$ python3 -q
>>> import numpy as np
>>> import numpy.linalg as la
>>> np.set_printoptions(suppress=True, linewidth=120)
>>> rnd = lambda a: np.round(a, 1) + 0
>>> out = np.array([[-1, 0, 1, 0, -1, 2],
...     [0, -2, -1, 0, -1, 3],
...     [2, -3, 3, 1, -2, -3],
...     [2, 3, 3, 2, -2, 2],
...     [-1, -3, 0, -3, 1, 1],
...     [-3, 2, -3, -1, 2, 2]])
>>> X = np.triu(out)
>>> X
array([[-1,  0,  1,  0, -1,  2],
       [ 0, -2, -1,  0, -1,  3],
       [ 0,  0,  3,  1, -2, -3],
       [ 0,  0,  0,  2, -2,  2],
       [ 0,  0,  0,  0,  1,  1],
       [ 0,  0,  0,  0,  0,  2]])
>>> out = la.inv(X)
>>> rnd(la.inv(out))
array([[-1.,  0.,  1.,  0., -1.,  2.],
       [ 0., -2., -1.,  0., -1.,  3.],
       [ 0.,  0.,  3.,  1., -2., -3.],
       [ 0.,  0.,  0.,  2., -2.,  2.],
       [ 0.,  0.,  0.,  0.,  1.,  1.],
       [ 0.,  0.,  0.,  0.,  0.,  2.]])
>>> np.allclose(out, X.T)
False
>>> (np.abs(out) > 1e-9).astype(int)
array([[1, 0, 1, 1, 1, 1],
       [0, 1, 1, 1, 1, 1],
       [0, 0, 1, 1, 1, 1],
       [0, 0, 0, 1, 1, 1],
       [0, 0, 0, 0, 1, 1],
       [0, 0, 0, 0, 0, 1]])
>>> rnd(la.det(X) * la.det(out))
np.float64(1.0)
>>> rnd(la.cond(X))
np.float64(18.1)
>>> rnd(out)
array([[-1. ,  0. ,  0.3, -0.2, -0.7,  2. ],
       [ 0. , -0.5, -0.2,  0.1, -0.7,  0.8],
       [ 0. ,  0. ,  0.3, -0.2,  0.3,  0.5],
       [ 0. ,  0. ,  0. ,  0.5,  1. , -1. ],
       [ 0. ,  0. ,  0. ,  0. ,  1. , -0.5],
       [ 0. ,  0. ,  0. ,  0. ,  0. ,  0.5]])
>>> f = np.array([0, -3, 5])
>>> np.correlate(X[3], X[0], "full")
array([ 0,  0,  0,  4, -6,  6,  0, -2,  0,  2, -2])
>>> np.convolve(X[3], f)
array([  0,   0,   0,   0,  -6,  16, -16,  10])
>>> vec = np.array([3, -2, 4, 2, 1, 3])
>>> a = np.maximum(X @ vec, 0)
>>> X * (a > 1e-9)[:, None]
array([[-1,  0,  1,  0, -1,  2],
       [ 0, -2, -1,  0, -1,  3],
       [ 0,  0,  3,  1, -2, -3],
       [ 0,  0,  0,  2, -2,  2],
       [ 0,  0,  0,  0,  1,  1],
       [ 0,  0,  0,  0,  0,  2]])
>>> X.T @ a
array([ -6, -16,   7,  19, -32,  59])
>>> blk = np.stack([X, -3 * X, X[::-1]])
>>> la.matrix_rank(blk)
array([6, 6, 6])
>>> (blk @ X.T).shape
(3, 6, 6)
>>> blk.sum(axis=0)
array([[ 2,  0, -2,  0,  2, -2],
       [ 0,  4,  2,  0,  3, -5],
       [ 0,  0, -6,  0,  2,  8],
       [ 0,  0,  3, -3,  2, -7],
       [ 0, -2, -1,  0, -3,  1],
       [-1,  0,  1,  0, -1, -2]])
>>> rnd(la.norm(blk, axis=(1, 2)))
array([ 7.9, 23.8,  7.9])
>>> vec = np.array([0, 1, 2, 2, 1, 1])
>>> y = X @ vec
>>> b, lr = np.zeros(6), 1 / la.norm(X, 2) ** 2
>>> for i in range(3):
...     b -= lr * X.T @ (X @ b - y)
...     if i % 1 == 0: print(i, round(la.norm(X @ b - y), 1))
... 
0 4.9
1 4.1
2 3.6
>>> rnd(b)
array([-0.2,  0.3,  0.7,  0.6, -0.5,  0.3])
>>> rnd(la.cond(X))
np.float64(18.1)
